>>> import numpy as np
>>> np.set_printoptions(suppress=True, linewidth=120)
>>> rd = lambda a: np.round(a, 2) + 0
>>> K = np.load("dump.npy")
>>> K
array([[-5.,  2.,  0.,  0.,  0.,  0.],
       [ 2.,  6.,  2.,  0.,  0.,  0.],
       [ 0.,  2.,  7.,  2.,  0.,  0.],
       [ 0.,  0.,  2., -9.,  2.,  0.],
       [ 0.,  0.,  0.,  2.,  1.,  2.],
       [ 0.,  0.,  0.,  0.,  2.,  3.]])
>>> evals, evecs = np.linalg.eigh(K)
>>> x0 = np.array([-6, 8, -5, 7, -2, -4])
>>> rd(x0 @ K @ x0 / (x0 @ x0)), rd(evals[0]), rd(evals[-1])
(np.float64(-2.71), np.float64(-9.63), np.float64(8.82))
>>> np.abs(K).sum(axis=1).max(), rd(np.abs(evals).max())
(np.float64(13.0), np.float64(9.63))
>>> rd(np.linalg.eigvalsh(K[1:, 1:]))
array([-9.63,  0.05,  4.28,  4.58,  8.71])
>>> x0 @ K @ x0
np.float64(-526.0)
>>> evals, evecs = np.linalg.eigh(K)
>>> rd(np.abs(evecs[:, -1]))
array([0.09, 0.62, 0.78, 0.09, 0.03, 0.01])
>>> np.abs(evecs[:, -1]).round(6).argmax()
np.int64(2)
>>> np.unique(evals.round(6) + 0, return_counts=True)[1]
array([1, 1, 1, 1, 1, 1])
>>> rd(np.linalg.eigvalsh(K @ K))
array([ 0.  , 18.48, 23.28, 28.75, 77.71, 92.78])
>>> U, sv, vt = np.linalg.svd(K, full_matrices=False)
>>> rd(vt @ vt.T)
array([[1., 0., 0., 0., 0., 0.],
       [0., 1., 0., 0., 0., 0.],
       [0., 0., 1., 0., 0., 0.],
       [0., 0., 0., 1., 0., 0.],
       [0., 0., 0., 0., 1., 0.],
       [0., 0., 0., 0., 0., 1.]])
>>> rd(U.T @ K @ vt.T)
array([[9.63, 0.  , 0.  , 0.  , 0.  , 0.  ],
       [0.  , 8.82, 0.  , 0.  , 0.  , 0.  ],
       [0.  , 0.  , 5.36, 0.  , 0.  , 0.  ],
       [0.  , 0.  , 0.  , 4.82, 0.  , 0.  ],
       [0.  , 0.  , 0.  , 0.  , 4.3 , 0.  ],
       [0.  , 0.  , 0.  , 0.  , 0.  , 0.05]])
>>> E = np.load("a.npy")
>>> E
array([[3., 1., 0., 0., 0., 0., 0., 0.],
       [0., 3., 1., 0., 0., 0., 0., 0.],
       [0., 0., 3., 1., 0., 0., 0., 0.],
       [0., 0., 0., 3., 1., 0., 0., 0.],
       [0., 0., 0., 0., 3., 1., 0., 0.],
       [0., 0., 0., 0., 0., 3., 1., 0.],
       [0., 0., 0., 0., 0., 0., 3., 1.],
       [0., 0., 0., 0., 0., 0., 0., 3.]])
>>> out = np.linalg.inv(E)
>>> rd(E @ out)
array([[1., 0., 0., 0., 0., 0., 0., 0.],
       [0., 1., 0., 0., 0., 0., 0., 0.],
       [0., 0., 1., 0., 0., 0., 0., 0.],
       [0., 0., 0., 1., 0., 0., 0., 0.],
       [0., 0., 0., 0., 1., 0., 0., 0.],
       [0., 0., 0., 0., 0., 1., 0., 0.],
       [0., 0., 0., 0., 0., 0., 1., 0.],
       [0., 0., 0., 0., 0., 0., 0., 1.]])
>>> arr = np.array([[-1.0, 0.0, 0.0, 0.0, 0.0, -2.0],
...     [0.0, -1.0, -2.0, -2.0, -2.0, 0.0],
...     [0.0, -2.0, -1.0, -2.0, -2.0, 0.0],
...     [0.0, -2.0, -2.0, -1.0, -2.0, 0.0],
...     [0.0, -2.0, -2.0, -2.0, -1.0, 0.0],
...     [-2.0, 0.0, 0.0, 0.0, 0.0, -1.0]])
>>> arr
array([[-1.,  0.,  0.,  0.,  0., -2.],
       [ 0., -1., -2., -2., -2.,  0.],
       [ 0., -2., -1., -2., -2.,  0.],
       [ 0., -2., -2., -1., -2.,  0.],
       [ 0., -2., -2., -2., -1.,  0.],
       [-2.,  0.,  0.,  0.,  0., -1.]])
>>> x0 = np.array([3, 0, 2, 3, 5, 3])
>>> (arr * x0).sum(axis=1)
array([ -9., -20., -18., -17., -15.,  -9.])
>>> arr @ np.ones(6)
array([-3., -7., -7., -7., -7., -3.])
>>> arr @ x0
array([ -9., -20., -18., -17., -15.,  -9.])
>>> np.einsum("ij,j->i", arr, x0)
array([ -9., -20., -18., -17., -15.,  -9.])
>>> arr * x0
array([[ -3.,   0.,   0.,   0.,   0.,  -6.],
       [  0.,  -0.,  -4.,  -6., -10.,   0.],
       [  0.,  -0.,  -2.,  -6., -10.,   0.],
       [  0.,  -0.,  -4.,  -3., -10.,   0.],
       [  0.,  -0.,  -4.,  -6.,  -5.,   0.],
       [ -6.,   0.,   0.,   0.,   0.,  -3.]])
>>> np.linalg.norm(arr @ x0) <= np.linalg.norm(arr, 2) * np.linalg.norm(x0) + 1e-9
np.True_
>>> arr @ np.eye(6)[5]
array([-2.,  0.,  0.,  0.,  0., -1.])
>>> cov = arr.T @ arr
>>> np.allclose(cov, cov.T)
True
>>> evals, evecs = np.linalg.eigh(arr)
>>> (evals > 1e-8).sum(), (evals < -1e-8).sum()
(np.int64(4), np.int64(2))
>>> rd(evals)
array([-7., -3.,  1.,  1.,  1.,  1.])
>>> rd(evecs.T @ arr @ evecs)
array([[-7.,  0.,  0.,  0.,  0.,  0.],
       [ 0., -3.,  0.,  0.,  0.,  0.],
       [ 0.,  0.,  1.,  0.,  0.,  0.],
       [ 0.,  0.,  0.,  1.,  0.,  0.],
       [ 0.,  0.,  0.,  0.,  1.,  0.],
       [ 0.,  0.,  0.,  0.,  0.,  1.]])
>>> rd(np.linalg.eigvalsh(arr + 2 * np.eye(6)))
array([-5., -1.,  3.,  3.,  3.,  3.])
>>> rd(evecs.T @ evecs)
array([[1., 0., 0., 0., 0., 0.],
       [0., 1., 0., 0., 0., 0.],
       [0., 0., 1., 0., 0., 0.],
       [0., 0., 0., 1., 0., 0.],
       [0., 0., 0., 0., 1., 0.],
       [0., 0., 0., 0., 0., 1.]])
>>> np.unique(evals.round(6) + 0, return_counts=True)[1]
array([1, 1, 4])
